% ipython --no-banner

In [1]: import numpy as np

In [2]: import numpy.linalg as la

In [3]: np.set_printoptions(suppress=True, linewidth=140)

In [4]: mat = np.loadtxt("a.csv", delimiter=",")

In [5]: mat.round(2) + 0
Out[5]: 
array([[ -7.55,  13.29,  -7.83,   5.15,  11.53, -12.69],
       [ -6.51,  10.73,  -6.25,   4.11,   9.08, -10.62],
       [ -5.74,   8.95,  -5.15,   3.41,   7.39,  -9.15],
       [ -5.56,   8.56,  -4.92,   3.26,   7.02,  -8.83],
       [ -5.07,   7.5 ,  -4.27,   2.86,   6.02,  -7.93],
       [ -4.69,   6.71,  -3.79,   2.57,   5.28,  -7.26],
       [ -1.91,   1.88,  -0.93,   0.96,   0.89,  -2.88],
       [ -1.37,   1.18,  -0.54,   0.78,   0.32,  -2.15],
       [ -0.29,   0.15,  -0.01,   0.51,  -0.37,  -0.8 ],
       [ -0.07,   0.03,   0.03,   0.44,  -0.36,  -0.51],
       [  0.01,   0.  ,   0.  ,   0.02,  -0.01,  -0.01],
       [ -0.16,  -0.02,   0.02,  -0.28,   0.1 ,   0.12],
       [ -1.85,  -1.18,   0.92,  -3.01,  -0.54,   1.15],
       [ -2.15,  -1.49,   1.16,  -3.51,  -0.8 ,   1.37],
       [ -2.22,  -1.57,   1.21,  -3.64,  -0.86,   1.42],
       [ -4.36,  -4.57,   3.42,  -7.72,  -3.52,   3.36],
       [ -7.14,  -9.89,   7.24, -13.84,  -8.51,   6.7 ],
       [ -7.51, -10.69,   7.8 , -14.71,  -9.27,   7.2 ]])

In [6]: Uu, sv, vt = la.svd(mat)

In [7]: np.argmax(sv[:-1] / (sv[1:] + 1e-6)) + 1
Out[7]: np.int64(3)

In [8]: sv.round(2) + 0
Out[8]: array([52.37, 22.99,  2.96,  0.  ,  0.  ,  0.  ])

In [9]: other = Uu[:, :3] @ np.diag(sv[:3]) @ vt[:3]

In [10]: np.round(la.norm(mat - other) / la.norm(mat), 2)
Out[10]: np.float64(0.0)

In [11]: la.matrix_rank(mat, rtol=0.05)
Out[11]: np.int64(3)

In [12]: round(np.abs(mat - other).max(), 2)
Out[12]: np.float64(0.0)

In [13]: la.cond(mat) > 100
Out[13]: np.True_

In [14]: la.matrix_rank(mat, rtol=0.1)
Out[14]: np.int64(2)

In [15]: round(la.norm(mat, 2) / la.norm(mat), 2)
Out[15]: np.float64(0.91)

In [16]: arr = np.array([[1.0, 0.4, 1.4],
    ...:     [-1.0, 1.6, -1.0],
    ...:     [-0.8, 0.4, 0.8],
    ...:     [0.0, -0.8, 0.0],
    ...:     [1.3, 0.6, -0.7],
    ...:     [0.3, -1.2, 0.4],
    ...:     [0.0, -0.1, 0.9],
    ...:     [0.2, -0.5, 0.5]])

In [17]: arr[:, 0] *= 20

In [18]: arr
Out[18]: 
array([[ 20. ,   0.4,   1.4],
       [-20. ,   1.6,  -1. ],
       [-16. ,   0.4,   0.8],
       [  0. ,  -0.8,   0. ],
       [ 26. ,   0.6,  -0.7],
       [  6. ,  -1.2,   0.4],
       [  0. ,  -0.1,   0.9],
       [  4. ,  -0.5,   0.5]])

In [19]: other = np.c_[arr[:, :2] @ np.array([[-3, 3], [2, 2]]), np.array([1, -3, 2, 2, -2, 2, 2, 0])]

In [20]: other
Out[20]: 
array([[-59.2,  60.8,   1. ],
       [ 63.2, -56.8,  -3. ],
       [ 48.8, -47.2,   2. ],
       [ -1.6,  -1.6,   2. ],
       [-76.8,  79.2,  -2. ],
       [-20.4,  15.6,   2. ],
       [ -0.2,  -0.2,   2. ],
       [-13. ,  11. ,   0. ]])

In [21]: la.matrix_rank(other)
Out[21]: np.int64(3)

In [22]: np.round(la.norm(la.qr(arr)[0].T @ other, axis=0) ** 2 / ((other ** 2).sum(axis=0) + 1e-12), 2)
Out[22]: array([1.  , 1.  , 0.87])

In [23]: np.round(la.norm(other - arr @ la.lstsq(arr, other)[0], axis=0), 2) + 0
Out[23]: array([0.  , 0.  , 1.96])

In [24]: la.matrix_rank(np.c_[arr, other])
Out[24]: np.int64(4)

In [25]: P = arr @ la.solve(arr.T @ arr, arr.T)

In [26]: np.round((np.eye(8) - P) @ arr, 2) + 0
Out[26]: 
array([[0., 0., 0.],
       [0., 0., 0.],
       [0., 0., 0.],
       [0., 0., 0.],
       [0., 0., 0.],
       [0., 0., 0.],
       [0., 0., 0.],
       [0., 0., 0.]])

In [27]: np.trace(P)
Out[27]: np.float64(3.0)

In [28]: np.round(P @ arr[:, 1], 2)
Out[28]: array([ 0.4,  1.6,  0.4, -0.8,  0.6, -1.2, -0.1, -0.5])

In [29]: np.allclose(P @ P, P)
Out[29]: True

In [30]: np.round(la.norm(arr, axis=1), 2)
Out[30]: array([20.05, 20.09, 16.02,  0.8 , 26.02,  6.13,  0.91,  4.06])

In [31]: round(la.norm(arr, 1), 2), round(float(la.norm(arr, np.inf)), 2)
Out[31]: (np.float64(92.0), 27.3)

In [32]: np.round(la.norm(arr, "nuc"), 2)
Out[32]: np.float64(46.72)

In [33]: round(float(la.norm(arr[5], 1)), 2), round(float(la.norm(arr[5], np.inf)), 2)
Out[33]: (7.6, 6.0)

In [34]: round(float(la.norm(arr, 2)), 2)
Out[34]: 42.24

In [35]: round(float(la.norm(arr) ** 2 / la.norm(arr, 2) ** 2), 2)
Out[35]: 1.01

In [36]: la.norm(arr, axis=1).argmax()
Out[36]: np.int64(4)

In [37]: np.round(la.norm(arr, axis=0), 2)
Out[37]: array([42.24,  2.36,  2.3 ])

In [38]: la.matrix_rank(arr)
Out[38]: np.int64(3)

In [39]: np.round(arr - arr[0], 2)
Out[39]: 
array([[  0. ,   0. ,   0. ],
       [-40. ,   1.2,  -2.4],
       [-36. ,   0. ,  -0.6],
       [-20. ,  -1.2,  -1.4],
       [  6. ,   0.2,  -2.1],
       [-14. ,  -1.6,  -1. ],
       [-20. ,  -0.5,  -0.5],
       [-16. ,  -0.9,  -0.9]])

In [40]: np.round(arr.sum(axis=1), 2)
Out[40]: array([ 21.8, -19.4, -14.8,  -0.8,  25.9,   5.2,   0.8,   4. ])

In [41]: np.round(arr.sum(axis=0), 2)
Out[41]: array([20. ,  0.4,  2.3])

In [42]: np.zeros(8, 3)
TypeError: Cannot interpret '3' as a data type


In [43]: np.count_nonzero(arr)
Out[43]: np.int64(21)

In [44]: W0 = np.load("mat.npy")

In [45]: W0
Out[45]: 
array([[  6.4 ,   3.51,   3.82,   1.14],
       [ 10.11,   5.07,   5.95,   1.3 ],
       [  4.82,   1.94,   2.91,   1.18],
       [  3.83,   2.29,   1.83,   0.65],
       [  3.04,   1.66,   2.42,  -0.02],
       [  2.59,   1.06,   1.42,   0.35],
       [  3.  ,   1.55,   1.73,   0.05],
       [ -8.57,  -4.32,  -5.61,  -0.73],
       [ -4.06,  -1.7 ,  -3.14,  -0.3 ],
       [  2.01,   0.62,   1.19,   0.32],
       [-10.4 ,  -5.47,  -6.48,  -0.92],
       [  9.99,   4.65,   5.6 ,   0.94],
       [ 12.85,   6.19,   7.57,   1.99],
       [ -4.14,  -2.39,  -2.29,  -0.21],
       [ -0.11,  -0.06,  -0.94,   0.07],
       [  0.33,   0.44,  -0.43,   0.52],
       [ -2.94,  -2.15,  -2.58,  -1.1 ],
       [-17.57,  -9.13, -11.16,  -2.25],
       [ -0.03,  -0.21,   0.12,   0.58],
       [ -6.98,  -3.13,  -4.29,  -1.4 ],
       [ -3.86,  -2.  ,  -2.52,  -0.63],
       [  2.55,   1.32,   1.97,   0.43],
       [  2.82,   1.69,   2.17,   0.12],
       [  4.34,   2.09,   2.39,   0.29],
       [ 22.24,  11.07,  13.65,   2.47],
       [-10.76,  -5.54,  -6.99,  -0.79]])

In [46]: T = np.stack([W0, -2 * W0, W0[::-1]])

In [47]: np.round(np.einsum("bij,cij->bc", T, T), 2)
Out[47]: 
array([[ 2835.52, -5671.04,   564.21],
       [-5671.04, 11342.08, -1128.41],
       [  564.21, -1128.41,  2835.52]])

In [48]: la.matrix_rank(T)
Out[48]: array([4, 4, 4])

In [49]: la.matrix_rank(T.reshape(3, -1))
Out[49]: np.int64(2)
